>>> import numpy as np
>>> from numpy import linalg as LA
>>> np.set_printoptions(precision=1, suppress=True, linewidth=100)
>>> def tidy(a):
...     return np.round(a, 1) + 0
... 
>>> F = np.load("block12.npy")
>>> F
array([[1, 0, 0, 0, 0],
       [0, 0, 0, 0, 1],
       [0, 1, 0, 0, 0],
       [0, 0, 1, 0, 0],
       [0, 0, 0, 1, 0]])
>>> Q = F.astype(float).copy()
>>> for j in range(5):
...     Q[:, j] -= Q[:, :j] @ (Q[:, :j].T @ Q[:, j])
...     Q[:, j] /= LA.norm(Q[:, j])
... 
>>> Q.T @ Q
array([[1., 0., 0., 0., 0.],
       [0., 1., 0., 0., 0.],
       [0., 0., 1., 0., 0.],
       [0., 0., 0., 1., 0.],
       [0., 0., 0., 0., 1.]])
>>> Q
array([[1., 0., 0., 0., 0.],
       [0., 0., 0., 0., 1.],
       [0., 1., 0., 0., 0.],
       [0., 0., 1., 0., 0.],
       [0., 0., 0., 1., 0.]])
>>> tidy(LA.norm(F))
np.float64(2.2)
>>> F.sum(axis=1)
array([1, 1, 1, 1, 1])
>>> F.mean(axis=0)
array([0.2, 0.2, 0.2, 0.2, 0.2])
>>> LA.matrix_rank(F)
np.int64(5)
>>> np.einsum("ij,ji->", F, F)
np.int64(1)
>>> tidy(LA.det(2 * F)), tidy(LA.det(F))
(np.float64(-32.0), np.float64(-1.0))
>>> np.einsum("ii->", F)
np.int64(1)
>>> tidy(LA.det(F.T))
np.float64(-1.0)
>>> tidy(np.poly(F))
array([ 1., -1.,  0.,  0., -1.,  1.])
>>> rng = np.random.default_rng(12)
>>> Y = F + rng.integers(-2, 3, (5, 1)) @ rng.integers(-2, 3, (1, 5))
>>> Y
array([[-1, -2, -2,  0, -1],
       [ 2,  2,  2,  0,  2],
       [-4, -3, -4,  0, -2],
       [-4, -4, -3,  0, -2],
       [ 4,  4,  4,  1,  2]])
>>> LA.matrix_rank(Y - F, tol=1e-8)
np.int64(1)
>>> np.abs(Y - F).sum(axis=1)
array([ 7,  7, 14, 14, 14])
>>> Y - F
array([[-2, -2, -2,  0, -1],
       [ 2,  2,  2,  0,  1],
       [-4, -4, -4,  0, -2],
       [-4, -4, -4,  0, -2],
       [ 4,  4,  4,  0,  2]])
>>> tidy(LA.svd(Y - F, compute_uv=False))
array([13.5,  0. ,  0. ,  0. ,  0. ])
>>> F.sum(axis=1)
array([1, 1, 1, 1, 1])
>>> LA.matrix_power(F, 2)
array([[1, 0, 0, 0, 0],
       [0, 0, 0, 1, 0],
       [0, 0, 0, 0, 1],
       [0, 1, 0, 0, 0],
       [0, 0, 1, 0, 0]])
>>> LA.matrix_power(F, 100)
array([[1, 0, 0, 0, 0],
       [0, 1, 0, 0, 0],
       [0, 0, 1, 0, 0],
       [0, 0, 0, 1, 0],
       [0, 0, 0, 0, 1]])
>>> p = np.eye(5)[2]
>>> for _ in range(7):
...     p = p @ F
...     print(p.round(1))
... 
[0. 1. 0. 0. 0.]
[0. 0. 0. 0. 1.]
[0. 0. 0. 1. 0.]
[0. 0. 1. 0. 0.]
[0. 1. 0. 0. 0.]
[0. 0. 0. 0. 1.]
[0. 0. 0. 1. 0.]
>>> A = np.loadtxt("mat.csv", delimiter=",")
>>> tidy(A)
array([[-0.6, -0.4,  0.4,  0.3,  0.5, -0.1],
       [-0.4, -0.3,  0.2,  0. , -0.8,  0.2],
       [-0.5,  0. , -0.7,  0.1,  0. , -0.5],
       [ 0. , -0.4, -0.5, -0.1,  0.2,  0.7],
       [-0.4,  0.8,  0. ,  0. ,  0.1,  0.5],
       [ 0.3,  0.1, -0.1,  0.9, -0.2,  0.1]])
>>> # keeps lengths
>>> idx = rng.permutation(6)
>>> idx
array([5, 1, 4, 3, 2, 0])
>>> Y = A[idx][:, idx]
>>> np.allclose(Y, A)
False
>>> Y = LA.inv(A)
>>> tidy(A @ Y)
array([[1., 0., 0., 0., 0., 0.],
       [0., 1., 0., 0., 0., 0.],
       [0., 0., 1., 0., 0., 0.],
       [0., 0., 0., 1., 0., 0.],
       [0., 0., 0., 0., 1., 0.],
       [0., 0., 0., 0., 0., 1.]])
>>> tidy(LA.cond(A))
np.float64(1.0)
>>> tidy(Y)
array([[-0.6, -0.4, -0.5,  0. , -0.4,  0.3],
       [-0.4, -0.3,  0. , -0.4,  0.8,  0.1],
       [ 0.4,  0.2, -0.7, -0.5,  0. , -0.1],
       [ 0.3,  0. ,  0.1, -0.1,  0. ,  0.9],
       [ 0.5, -0.8,  0. ,  0.2,  0.1, -0.2],
       [-0.1,  0.2, -0.5,  0.7,  0.5,  0.1]])
>>> tidy(LA.slogdet(A)[0])
np.float64(-1.0)
>>> (np.abs(Y) > 1e-9).astype(int)
array([[1, 1, 1, 0, 1, 1],
       [1, 1, 1, 1, 1, 1],
       [1, 1, 1, 1, 1, 1],
       [1, 1, 1, 1, 1, 1],
       [1, 1, 1, 1, 1, 1],
       [1, 1, 1, 1, 1, 1]])
>>> tidy(LA.det(A) * Y)
array([[ 0.6,  0.4,  0.5,  0. ,  0.4, -0.3],
       [ 0.4,  0.3,  0. ,  0.4, -0.8, -0.1],
       [-0.4, -0.2,  0.7,  0.5,  0. ,  0.1],
       [-0.3,  0. , -0.1,  0.1,  0. , -0.9],
       [-0.5,  0.8,  0. , -0.2, -0.1,  0.2],
       [ 0.1, -0.2,  0.5, -0.7, -0.5, -0.1]])
>>> tidy(LA.det(A) * LA.det(Y))
np.float64(1.0)
